$ python3 -q
>>> import numpy as np
>>> np.set_printoptions(precision=2, suppress=True, linewidth=160)
>>> W0 = np.load("data.npy")
>>> W0
array([[ 3,  1,  4],
       [ 2,  4,  1],
       [ 0,  0,  0],
       [ 0,  0,  0],
       [ 3,  1,  4],
       [ 5,  5,  5],
       [ 2,  4,  1],
       [ 0,  0,  0],
       [ 3,  1,  4],
       [ 3,  1,  4],
       [ 3,  1,  4],
       [ 0,  0,  0],
       [ 3,  6,  3],
       [ 0,  0,  0],
       [ 2,  4,  1],
       [ 3,  1,  4],
       [ 0,  0,  0],
       [ 2,  4,  1],
       [-2,  1, -2],
       [ 0,  0,  0]])
>>> A2 = np.c_[W0[:, :2] @ np.array([[-1, 1], [0, 3]]), np.array([-1, -2, -1, 0, 2, -1, -2, -2, -3, 0, 2, -1, 1, -2, 2, -3, -3, -2, -3, 3])]
>>> A2
array([[-3,  6, -1],
       [-2, 14, -2],
       [ 0,  0, -1],
       [ 0,  0,  0],
       [-3,  6,  2],
       [-5, 20, -1],
       [-2, 14, -2],
       [ 0,  0, -2],
       [-3,  6, -3],
       [-3,  6,  0],
       [-3,  6,  2],
       [ 0,  0, -1],
       [-3, 21,  1],
       [ 0,  0, -2],
       [-2, 14,  2],
       [-3,  6, -3],
       [ 0,  0, -3],
       [-2, 14, -2],
       [ 2,  1, -3],
       [ 0,  0,  3]])
>>> np.linalg.matrix_rank(A2)
np.int64(3)
>>> np.round(np.linalg.norm(A2 - W0 @ np.linalg.lstsq(W0, A2)[0], axis=0), 2) + 0
array([0.  , 0.  , 8.84])
>>> E = np.loadtxt("dump.csv", delimiter=",")
>>> E
array([[-3., -2.,  3.],
       [ 1.,  3., -3.],
       [ 0., -2.,  2.]])
>>> rng = np.random.default_rng(2371)
>>> idx = rng.permutation(3)
>>> idx
array([0, 2, 1])
>>> A2 = E[idx][:, idx]
>>> A2
array([[-3.,  3., -2.],
       [ 0.,  2., -2.],
       [ 1., -3.,  3.]])
>>> np.diag(A2)
array([-3.,  2.,  3.])
>>> np.allclose(A2, E)
False
>>> x0 = np.array([-1, -5, 2])
>>> (A2 * x0).sum(axis=1)
array([-16., -14.,  20.])
>>> A2 @ np.eye(3)[2]
array([-2., -2.,  3.])
>>> A2 * x0
array([[  3., -15.,  -4.],
       [ -0., -10.,  -4.],
       [ -1.,  15.,   6.]])
>>> A2 @ np.ones(3)
array([-2.,  0.,  1.])
>>> np.einsum("ij,j->i", A2, x0)
array([-16., -14.,  20.])
>>> evals, vecs = np.linalg.eig(E)
>>> evals
array([ 4.68, -2.83,  0.15])
>>> np.sort(np.linalg.eigvals(E.T))
array([-2.83,  0.15,  4.68])
>>> np.round(np.prod(evals), 2)
np.float64(-2.0)
>>> np.round(E @ vecs[:, 0] - evals[0] * vecs[:, 0], 2) + 0
array([0., 0., 0.])
>>> np.sort(np.linalg.eigvals(E @ E))
array([ 0.02,  8.04, 21.94])
>>> np.sort(np.linalg.eigvals(np.linalg.inv(E)))
array([-0.35,  0.21,  6.64])
>>> K = np.loadtxt("sample18.csv", delimiter=",")
>>> K
array([[  1.87,  -5.66,   2.17],
       [  0.7 ,  11.02,   0.91],
       [ -5.77,   0.04,  19.17],
       [  3.66, -16.84,  -5.88],
       [  1.43,  -2.99,  13.09],
       [ 20.35,  -3.81,  -7.61],
       [  4.26,  16.29,   3.99],
       [ 16.59,  -1.86, -10.18],
       [-14.76, -12.8 , -10.36],
       [ -9.06,  12.49,  -4.59],
       [ 15.18,   3.79,   8.16],
       [ -3.98,   9.95,   1.01],
       [  7.09,  12.51,  -4.08],
       [ -6.55,   3.42,  -7.19],
       [  0.41,  -2.76,  -2.82],
       [ -4.12,  -0.88,  -8.61],
       [ -3.48,   0.24,  -0.2 ],
       [ 15.29,  13.61, -10.37],
       [ -5.72, -12.9 ,  -7.3 ],
       [  2.36,   1.5 , -13.71],
       [ -0.96,  -8.75,   1.65],
       [-10.09,  -1.41,  -5.08]])
>>> A2 = K + rng.integers(-2, 3, (22, 2)) @ rng.integers(-2, 3, (2, 3))
>>> A2
array([[ -1.13,  -1.66,   1.17],
       [  2.7 ,  11.02,   2.91],
       [ -2.77,  -1.96,  21.17],
       [  6.66, -20.84,  -4.88],
       [  2.43,  -4.99,  13.09],
       [ 17.35,  -1.81,  -9.61],
       [  3.26,  18.29,   3.99],
       [ 16.59,  -1.86, -10.18],
       [-16.76,  -8.8 , -10.36],
       [-13.06,  16.49,  -6.59],
       [ 17.18,   1.79,   9.16],
       [ -4.98,  11.95,   1.01],
       [  7.09,  12.51,  -4.08],
       [ -5.55,   3.42,  -6.19],
       [  6.41, -10.76,  -0.82],
       [ -2.12,  -0.88,  -6.61],
       [ -5.48,   4.24,  -0.2 ],
       [  9.29,  21.61, -12.37],
       [ -5.72, -10.9 ,  -6.3 ],
       [  1.36,   3.5 , -13.71],
       [  2.04, -10.75,   3.65],
       [-13.09,   0.59,  -7.08]])
>>> A2 - K
array([[-3.,  4., -1.],
       [ 2.,  0.,  2.],
       [ 3., -2.,  2.],
       [ 3., -4.,  1.],
       [ 1., -2.,  0.],
       [-3.,  2., -2.],
       [-1.,  2.,  0.],
       [ 0.,  0.,  0.],
       [-2.,  4.,  0.],
       [-4.,  4., -2.],
       [ 2., -2.,  1.],
       [-1.,  2.,  0.],
       [ 0.,  0.,  0.],
       [ 1.,  0.,  1.],
       [ 6., -8.,  2.],
       [ 2.,  0.,  2.],
       [-2.,  4.,  0.],
       [-6.,  8., -2.],
       [ 0.,  2.,  1.],
       [-1.,  2.,  0.],
       [ 3., -2.,  2.],
       [-3.,  2., -2.]])
>>> np.linalg.matrix_rank(A2 - K, tol=1e-8)
np.int64(2)
